% ipython --no-banner

In [1]: import numpy as np

In [2]: from numpy import linalg as LA

In [3]: np.set_printoptions(suppress=True, linewidth=120)

In [4]: tidy = lambda a: np.round(a, 2) + 0

In [5]: K = np.array([[1, 0, 0, 0], [0, 0, 0, 1], [0, 1, 0, 0], [0, 0, 1, 0]])

In [6]: K.sum(axis=1)
Out[6]: array([1, 1, 1, 1])

In [7]: tidy(np.sort(np.abs(LA.eigvals(K)))[::-1])
Out[7]: array([1., 1., 1., 1.])

In [8]: LA.matrix_power(K, 2)
Out[8]: 
array([[1, 0, 0, 0],
       [0, 0, 1, 0],
       [0, 0, 0, 1],
       [0, 1, 0, 0]])

In [9]: LA.matrix_power(K, 100)
Out[9]: 
array([[1, 0, 0, 0],
       [0, 0, 0, 1],
       [0, 1, 0, 0],
       [0, 0, 1, 0]])

In [10]: pr = np.eye(4)[1]

In [11]: for _ in range(7):
    ...:     pr = pr @ K
    ...:     print(pr.round(2))
    ...: 
[0. 0. 0. 1.]
[0. 0. 1. 0.]
[0. 1. 0. 0.]
[0. 0. 0. 1.]
[0. 0. 1. 0.]
[0. 1. 0. 0.]
[0. 0. 0. 1.]

In [12]: x = np.array([1, -3, -2, -1])

In [13]: tidy(LA.norm(x)), tidy(LA.norm(K @ x))
Out[13]: (np.float64(3.87), np.float64(3.87))

In [14]: [p for p in range(1, 25) if np.allclose(LA.matrix_power(K, p), np.eye(4))]
Out[14]: [3, 6, 9, 12, 15, 18, 21, 24]

In [15]: tidy(np.sort(np.abs(np.degrees(np.angle(LA.eigvals(K))))))
Out[15]: array([  0.,   0., 120., 120.])

In [16]: K.T @ (K @ x)
Out[16]: array([ 1, -3, -2, -1])

In [17]: tidy(np.abs(LA.eigvals(K)))
Out[17]: array([1., 1., 1., 1.])

In [18]: tidy(LA.inv(K))
Out[18]: 
array([[1., 0., 0., 0.],
       [0., 0., 1., 0.],
       [0., 0., 0., 1.],
       [0., 1., 0., 0.]])

In [19]: data = np.array([[1.0, 0.2, 0.04], [0.2, 1.0, 0.2], [0.04, 0.2, 1.0]])

In [20]: u, r1 = data[0], data[1]

In [21]: tidy(u @ u)
Out[21]: np.float64(1.04)

In [22]: pr = (u @ r1) / (u @ u) * u

In [23]: tidy(LA.norm(u + r1) ** 2 + LA.norm(u - r1) ** 2)
Out[23]: np.float64(4.24)

In [24]: tidy(r1 - pr)
Out[24]: array([-0.19,  0.92,  0.18])

In [25]: tidy(pr)
Out[25]: array([0.39, 0.08, 0.02])

In [26]: x = np.array([-2, -1, 2])

In [27]: target = data @ x

In [28]: target
Out[28]: array([-2.12, -1.  ,  1.72])

In [29]: tidy(LA.solve(data, data[:, 2]))
Out[29]: array([0., 0., 1.])

In [30]: tidy(LA.solve(data.T, data[1]))
Out[30]: array([0., 1., 0.])

In [31]: low = LA.cholesky(data)

In [32]: np.diag(low) ** 2
Out[32]: array([1.  , 0.96, 0.96])

In [33]: LA.eigvalsh(data).min() > 0
Out[33]: np.True_

In [34]: tidy(low)
Out[34]: 
array([[1.  , 0.  , 0.  ],
       [0.2 , 0.98, 0.  ],
       [0.04, 0.2 , 0.98]])

In [35]: feats = np.loadtxt("x.csv", delimiter=",")

In [36]: feats
Out[36]: 
array([[ 0.39, -0.7 , -0.2 ],
       [ 0.79,  0.6 , -0.4 ],
       [ 0.57,  1.2 , -0.3 ],
       [ 0.57, -0.1 , -0.3 ],
       [ 1.01,  1.8 , -0.5 ],
       [ 1.98, -0.6 , -1.  ],
       [ 0.57,  0.4 , -0.3 ],
       [ 0.61,  0.  , -0.3 ],
       [ 0.82, -0.1 , -0.4 ],
       [-1.22,  0.8 ,  0.6 ],
       [-0.42,  1.7 ,  0.2 ],
       [ 0.02, -1.5 ,  0.  ],
       [-1.81,  0.8 ,  0.9 ],
       [ 3.2 ,  0.7 , -1.6 ],
       [-1.57, -1.1 ,  0.8 ],
       [ 1.99, -1.3 , -1.  ],
       [-0.8 , -0.1 ,  0.4 ]])

In [37]: C2 = np.cov(feats, rowvar=False)

In [38]: tidy(C2)
Out[38]: 
array([[ 1.71, -0.07, -0.86],
       [-0.07,  0.97,  0.03],
       [-0.86,  0.03,  0.43]])

In [39]: tidy(np.corrcoef(feats.T))
Out[39]: 
array([[ 1.  , -0.05, -1.  ],
       [-0.05,  1.  ,  0.05],
       [-1.  ,  0.05,  1.  ]])

In [40]: tidy(np.corrcoef(feats[:, 0], feats[:, 2])[0, 1])
Out[40]: np.float64(-1.0)

In [41]: np.median(feats, axis=0)
Out[41]: array([ 0.57,  0.  , -0.3 ])

In [42]: tidy(np.polyfit(feats[:, 0], feats[:, 2], 1))
Out[42]: array([-0.5,  0. ])

In [43]: np.argwhere(np.triu(np.abs(np.corrcoef(feats.T)) > 0.8, 1))
Out[43]: array([[0, 2]])

In [44]: lab = feats[:, 0] > np.median(feats[:, 0])

In [45]: u = feats[lab].mean(axis=0) - feats[~lab].mean(axis=0)

In [46]: lab.astype(int)
Out[46]: array([0, 1, 0, 0, 1, 1, 0, 1, 1, 0, 0, 0, 0, 1, 0, 1, 0])

In [47]: tidy(u)
Out[47]: array([ 1.86,  0.02, -0.92])

In [48]: ((feats - feats.mean(axis=0)) @ u > 0).astype(int)
Out[48]: array([0, 1, 1, 1, 1, 1, 1, 1, 1, 0, 0, 0, 0, 1, 0, 1, 0])

In [49]: Xs = feats - feats.mean(axis=0)

In [50]: evecs = LA.svd(Xs)[2][:2]

In [51]: M2 = Xs - Xs @ evecs.T @ evecs

In [52]: tidy(LA.norm(M2) / LA.norm(Xs))
Out[52]: np.float64(0.0)

In [53]: tidy(M2.std(axis=0))
Out[53]: array([0.  , 0.  , 0.01])

In [54]: tidy(np.cov(Xs @ evecs.T, rowvar=False))
Out[54]: 
array([[2.14, 0.  ],
       [0.  , 0.97]])

In [55]: blk = np.stack([feats, 5 * feats, feats[::-1]])

In [56]: LA.matrix_rank(blk)
Out[56]: array([3, 3, 3])

In [57]: tidy(LA.norm(blk, axis=(1, 2)))
Out[57]: array([ 7.31, 36.54,  7.31])

In [58]: U, sigma, Vt = LA.svd(K, full_matrices=False)

In [59]: sigma / sigma[0]
Out[59]: array([1., 1., 1., 1.])

In [60]: np.allclose(U * sigma @ Vt, K)
Out[60]: True

In [61]: sigma
Out[61]: array([1., 1., 1., 1.])

In [62]: np.cumsum(sigma ** 2) / np.sum(sigma ** 2)
Out[62]: array([0.25, 0.5 , 0.75, 1.  ])

In [63]: Vt @ Vt.T
Out[63]: 
array([[1., 0., 0., 0.],
       [0., 1., 0., 0.],
       [0., 0., 1., 0.],
       [0., 0., 0., 1.]])

In [64]: Z = np.array([[0.9, -1.1, -0.9], [2.4, -0.3, 0.0]])

In [65]: rng = np.random.default_rng(543677)

In [66]: X = np.array([[1, 2],
    ...:     [-3, -1],
    ...:     [-1, -2],
    ...:     [3, 2],
    ...:     [1, 3],
    ...:     [0, -1],
    ...:     [0, 0],
    ...:     [-1, -3],
    ...:     [1, 3],
    ...:     [-3, -1],
    ...:     [-1, 3],
    ...:     [2, 0],
    ...:     [-1, -1],
    ...:     [-2, 2],
    ...:     [2, -3],
    ...:     [0, 2],
    ...:     [0, 1],
    ...:     [2, -3],
    ...:     [3, -1],
    ...:     [2, 0],
    ...:     [2, 2],
    ...:     [-2, 1],
    ...:     [-2, 3],
    ...:     [-2, 0],
    ...:     [-3, 2],
    ...:     [0, -1]]) @ Z + 0.1 * rng.normal(size=(26, 3))

In [67]: tidy(X)
Out[67]: 
array([[ 5.84, -1.68, -0.84],
       [-5.2 ,  3.58,  2.76],
       [-5.74,  1.84,  0.87],
       [ 7.52, -3.9 , -2.65],
       [ 8.02, -1.95, -0.91],
       [-2.41,  0.37, -0.14],
       [-0.08, -0.06,  0.01],
       [-8.23,  2.  ,  0.93],
       [ 8.16, -1.91, -0.76],
       [-5.24,  3.67,  2.65],
       [ 6.36,  0.23,  0.96],
       [ 1.88, -2.21, -1.79],
       [-3.39,  1.34,  0.8 ],
       [ 2.91,  1.71,  1.77],
       [-5.5 , -1.45, -1.7 ],
       [ 4.84, -0.49, -0.04],
       [ 2.5 , -0.3 ,  0.15],
       [-5.51, -1.24, -1.67],
       [ 0.3 , -3.07, -2.51],
       [ 1.89, -2.1 , -1.57],
       [ 6.43, -3.04, -1.92],
       [ 0.67,  1.94,  1.68],
       [ 5.31,  1.27,  1.72],
       [-1.84,  2.21,  1.8 ],
       [ 2.02,  2.52,  2.82],
       [-2.25,  0.11, -0.05]])

In [68]: Xs = X - X.mean(axis=0)

In [69]: evecs = LA.svd(Xs)[2][:2]

In [70]: M2 = Xs - Xs @ evecs.T @ evecs

In [71]: tidy(LA.norm(M2) / LA.norm(Xs))
Out[71]: np.float64(0.02)

In [72]: tidy(np.cov(Xs @ evecs.T, rowvar=False))
Out[72]: 
array([[26.29,  0.  ],
       [ 0.  ,  5.28]])

In [73]: tidy(np.diag(evecs.T @ evecs))
Out[73]: array([0.99, 0.56, 0.44])

In [74]: tidy(M2.std(axis=0))
Out[74]: array([0.01, 0.06, 0.07])

In [75]: LA.norm(M2, axis=1).round(6).argmax()
Out[75]: np.int64(24)

In [76]: E = np.array([[0, 1, 1], [1, 0, 1], [1, 1, 0]])

In [77]: np.kron(np.eye(2, dtype=int), E)
Out[77]: 
array([[0, 1, 1, 0, 0, 0],
       [1, 0, 1, 0, 0, 0],
       [1, 1, 0, 0, 0, 0],
       [0, 0, 0, 0, 1, 1],
       [0, 0, 0, 1, 0, 1],
       [0, 0, 0, 1, 1, 0]])

In [78]: tidy(LA.eigvals(E))
Out[78]: array([-1.,  2., -1.])

In [79]: tidy(LA.det(E.T))
Out[79]: np.float64(2.0)

In [80]: tidy(LA.eigvals(E).sum().real)
Out[80]: np.float64(0.0)

In [81]: np.einsum("ij,ji->", E, E)
Out[81]: np.int64(6)

In [82]: tidy(np.poly(E))
Out[82]: array([ 1.,  0., -3., -2.])

In [83]: u = np.array([-2, -5, -5, 0])

In [84]: M2 = K + np.outer(u, np.eye(4)[3])

In [85]: LA.matrix_rank(LA.inv(M2) - LA.inv(K), tol=1e-8)
Out[85]: np.int64(1)

In [86]: M2
Out[86]: 
array([[ 1.,  0.,  0., -2.],
       [ 0.,  0.,  0., -4.],
       [ 0.,  1.,  0., -5.],
       [ 0.,  0.,  1.,  0.]])

In [87]: Q, evecs = LA.qr(M2[:, :1])[0], LA.qr(M2[:, 1:])[0]

In [88]: sigma = LA.svd(Q.T @ evecs, compute_uv=False)

In [89]: tidy(np.degrees(np.arccos(sigma.clip(0, 1))))
Out[89]: array([63.43])

In [90]: tidy(sigma)
Out[90]: array([0.45])

In [91]: arr = np.load("mat.npy")

In [92]: arr
Out[92]: 
array([[61.74, 57.93, 41.2 ],
       [60.46, 62.3 , 40.77],
       [58.2 , 60.51, 41.2 ],
       [59.68, 58.43, 38.17],
       [60.1 , 59.62, 40.53],
       [60.03, 59.72, 40.22],
       [61.78, 60.29, 40.38],
       [60.15, 59.05, 40.11],
       [58.76, 59.98, 39.04],
       [61.22, 59.2 , 43.28],
       [60.24, 57.73, 39.38],
       [59.19, 60.21, 41.06],
       [60.08, 58.75, 40.47],
       [59.1 , 60.73, 39.53],
       [59.41, 60.02, 40.38],
       [60.76, 59.24, 39.63],
       [62.32, 60.07, 39.73],
       [59.28, 61.18, 39.8 ],
       [59.96, 59.4 , 40.26],
       [60.6 , 60.26, 41.28],
       [59.42, 60.96, 40.23],
       [62.02, 59.4 , 40.95],
       [60.66, 59.89, 41.05],
       [59.54, 59.97, 40.37],
       [59.88, 61.06, 41.09],
       [60.56, 59.6 , 40.74],
       [60.59, 58.89, 41.25]])

In [93]: C2 = np.cov(arr, rowvar=False)

In [94]: tidy(np.corrcoef(arr[:, 0], arr[:, 2])[0, 1])
Out[94]: np.float64(0.28)

In [95]: tidy(np.corrcoef(arr.T))
Out[95]: 
array([[ 1.  , -0.3 ,  0.28],
       [-0.3 ,  1.  ,  0.09],
       [ 0.28,  0.09,  1.  ]])

In [96]: tidy(LA.eigvalsh(C2)[::-1])
Out[96]: array([1.35, 1.03, 0.53])

In [97]: np.argwhere(np.triu(np.abs(np.corrcoef(arr.T)) > 0.8, 1))
Out[97]: array([], shape=(0, 2), dtype=int64)

In [98]: np.argsort(-arr.std(axis=0).round(6), kind="stable")
Out[98]: array([1, 0, 2])

In [99]: tidy(arr.std(axis=0))
Out[99]: array([0.98, 0.99, 0.93])

In [100]: tidy(np.polyfit(arr[:, 0], arr[:, 2], 1))
Out[100]: array([ 0.26, 24.74])
